% ipython --no-banner

In [1]: import numpy as np

In [2]: np.set_printoptions(precision=1, suppress=True, linewidth=120)

In [3]: X = np.load("m.npy")

In [4]: print(X)
[[ 0  0  0  1]
 [ 1  1  2  3]
 [ 3  1  4  3]
 [ 5  2  5  5]
 [ 7  2  7  6]
 [ 8  3  7  8]
 [10  4  8  8]
 [11  5 10 10]
 [11  5 11 12]
 [11  6 12 13]
 [13  7 12 13]]

In [5]: q, V = np.linalg.qr(X[:, :2])[0], np.linalg.qr(X[:, 2:])[0]

In [6]: sig = np.linalg.svd(q.T @ V, compute_uv=False)

In [7]: print(round(np.linalg.norm(q @ q.T - V @ V.T, 2), 1))
0.8

In [8]: print(np.degrees(np.arccos(sig.clip(0, 1))))
[ 5.7 54.1]

In [9]: print((sig > 0.9).sum())
1

In [10]: cen = X - X.mean(axis=0)

In [11]: V = np.linalg.svd(cen)[2][:1]

In [12]: out = cen - cen @ V.T @ V

In [13]: print(np.diag(V.T @ V))
[0.3 0.1 0.3 0.3]

In [14]: print(np.cov(cen @ V.T, rowvar=False))
57.97534821733055

In [15]: print(round(np.linalg.norm(out) / np.linalg.norm(cen), 1))
0.1

In [16]: gram = X.T @ X

In [17]: print(np.trace(gram), (X ** 2).sum())
2456 2456

In [18]: print(np.allclose(gram, gram.T))
True

In [19]: z = X[:, 2] > np.median(X[:, 2])

In [20]: u = X[z].mean(axis=0) - X[~z].mean(axis=0)

In [21]: print(z.astype(int))
[0 0 0 0 0 0 1 1 1 1 1]

In [22]: print(round((((X - X.mean(axis=0)) @ u > 0) == z).mean(), 1))
0.9

In [23]: print(np.argsort(-np.abs(u).round(6), kind="stable"))
[0 3 2 1]

In [24]: hat = X @ np.linalg.solve(X.T @ X, X.T)

In [25]: print(round(np.trace(hat), 1))
4.0

In [26]: print(hat.round(1) + 0)
[[ 0.2  0.2 -0.2  0.  -0.1  0.3  0.  -0.1  0.2  0.  -0.1]
 [ 0.2  0.3  0.   0.  -0.1  0.1 -0.2 -0.1  0.2  0.2  0. ]
 [-0.2  0.   0.4  0.1  0.3 -0.2 -0.1  0.1  0.   0.2 -0.1]
 [ 0.   0.   0.1  0.1  0.2  0.1  0.   0.   0.1  0.1  0. ]
 [-0.1 -0.1  0.3  0.2  0.5  0.1  0.1  0.1  0.1  0.  -0.2]
 [ 0.3  0.1 -0.2  0.1  0.1  0.5  0.2  0.   0.3 -0.1 -0.1]
 [ 0.  -0.2 -0.1  0.   0.1  0.2  0.4  0.2  0.  -0.2  0.2]
 [-0.1 -0.1  0.1  0.   0.1  0.   0.2  0.2  0.   0.1  0.3]
 [ 0.2  0.2  0.   0.1  0.1  0.3  0.   0.   0.3  0.2  0.1]
 [ 0.   0.2  0.2  0.1  0.  -0.1 -0.2  0.1  0.2  0.5  0.3]
 [-0.1  0.  -0.1  0.  -0.2 -0.1  0.2  0.3  0.1  0.3  0.6]]

In [27]: print(np.diag(hat))
[0.2 0.3 0.4 0.1 0.5 0.5 0.4 0.2 0.3 0.5 0.6]

In [28]: arr = np.loadtxt("x.csv", delimiter=",")

In [29]: print(arr)
[[ 1. -2.  3. -3. -3.]
 [ 0.  0. -3.  3. -1.]
 [ 0.  0.  0.  1. -1.]
 [ 0.  0.  0. -1.  0.]
 [ 0.  0.  0.  0.  2.]]

In [30]: rk = np.linalg.matrix_rank(arr)

In [31]: print(rk)
4

In [32]: null = np.linalg.svd(arr)[2][rk:].T

In [33]: print(np.linalg.matrix_rank(arr.T @ arr), np.linalg.matrix_rank(arr @ arr.T))
4 4

In [34]: print([int(np.linalg.matrix_rank(arr[:, :j + 1])) for j in range(5)])
[1, 1, 2, 3, 4]

In [35]: print([int(np.linalg.matrix_rank(np.linalg.matrix_power(arr, p))) for p in range(1, 6)])
[4, 3, 3, 3, 3]

In [36]: print(np.sort(np.linalg.eigvals(arr)))
[-1.  0.  0.  1.  2.]

In [37]: print(np.linalg.matrix_rank(arr - arr[0, 0] * np.eye(5)))
4

In [38]: print(arr @ arr)
[[  1.  -2.   9.  -3. -10.]
 [  0.   0.   0.  -6.   1.]
 [  0.   0.   0.  -1.  -2.]
 [  0.   0.   0.   1.   0.]
 [  0.   0.   0.   0.   4.]]

In [39]: rng = np.random.default_rng(65)

In [40]: J = (rng.random((5, 5)) < 0.3) + np.eye(5)

In [41]: J /= J.sum(axis=1, keepdims=True)

In [42]: print(J)
[[0.7 0.  0.  0.3 0. ]
 [0.  0.4 0.2 0.2 0.2]
 [0.  0.5 0.5 0.  0. ]
 [0.  0.  0.  1.  0. ]
 [0.  0.  0.5 0.  0.5]]

In [43]: out = np.array([[0, 1, 2], [0, 2, 1], [1, 2, 0], [1, 3, 2], [1, 3, 0]])

In [44]: print(np.vstack([J, out.T]).shape)
(8, 5)

In [45]: print(np.linalg.matrix_rank(J @ out))
3

In [46]: print(np.linalg.matrix_rank(np.vstack([J, out.T])))
5

In [47]: print(np.einsum("ik,kj->ij", J, out))
[[0.3 1.7 2. ]
 [0.6 2.4 0.8]
 [0.5 2.  0.5]
 [1.  3.  2. ]
 [1.  2.5 0. ]]

In [48]: print(J @ out)
[[0.3 1.7 2. ]
 [0.6 2.4 0.8]
 [0.5 2.  0.5]
 [1.  3.  2. ]
 [1.  2.5 0. ]]

In [49]: T = np.stack([J, 4 * J, J[::-1]])

In [50]: print(np.linalg.matrix_rank(T))
[5 5 5]

In [51]: print(np.einsum("bij,cij->bc", T, T))
[[ 2.8 11.3  0.9]
 [11.3 45.4  3.6]
 [ 0.9  3.6  2.8]]

In [52]: print(np.linalg.matrix_rank(T.reshape(3, -1)))
2

In [53]: print(np.poly(J))
[ 1.  -3.1  3.6 -2.   0.5 -0.1]

In [54]: print(round(float(np.einsum("ii->", J)), 1))
3.1

In [55]: print(np.kron(np.eye(2, dtype=int), J))
[[0.7 0.  0.  0.3 0.  0.  0.  0.  0.  0. ]
 [0.  0.4 0.2 0.2 0.2 0.  0.  0.  0.  0. ]
 [0.  0.5 0.5 0.  0.  0.  0.  0.  0.  0. ]
 [0.  0.  0.  1.  0.  0.  0.  0.  0.  0. ]
 [0.  0.  0.5 0.  0.5 0.  0.  0.  0.  0. ]
 [0.  0.  0.  0.  0.  0.7 0.  0.  0.3 0. ]
 [0.  0.  0.  0.  0.  0.  0.4 0.2 0.2 0.2]
 [0.  0.  0.  0.  0.  0.  0.5 0.5 0.  0. ]
 [0.  0.  0.  0.  0.  0.  0.  0.  1.  0. ]
 [0.  0.  0.  0.  0.  0.  0.  0.5 0.  0.5]]

In [56]: print(round(np.einsum("ij,ji->", J, J), 1))
2.3

In [57]: z = rng.integers(0, 2, 4)

In [58]: data = (z[:, None] == z) * -3 + np.eye(4)

In [59]: print(data)
[[-2.  0.  0. -3.]
 [ 0. -2. -3.  0.]
 [ 0. -3. -2.  0.]
 [-3.  0.  0. -2.]]

In [60]: # splits into 2 blocks

In [61]: print(np.round(np.linalg.eigvalsh(data).min(), 1))
-5.0
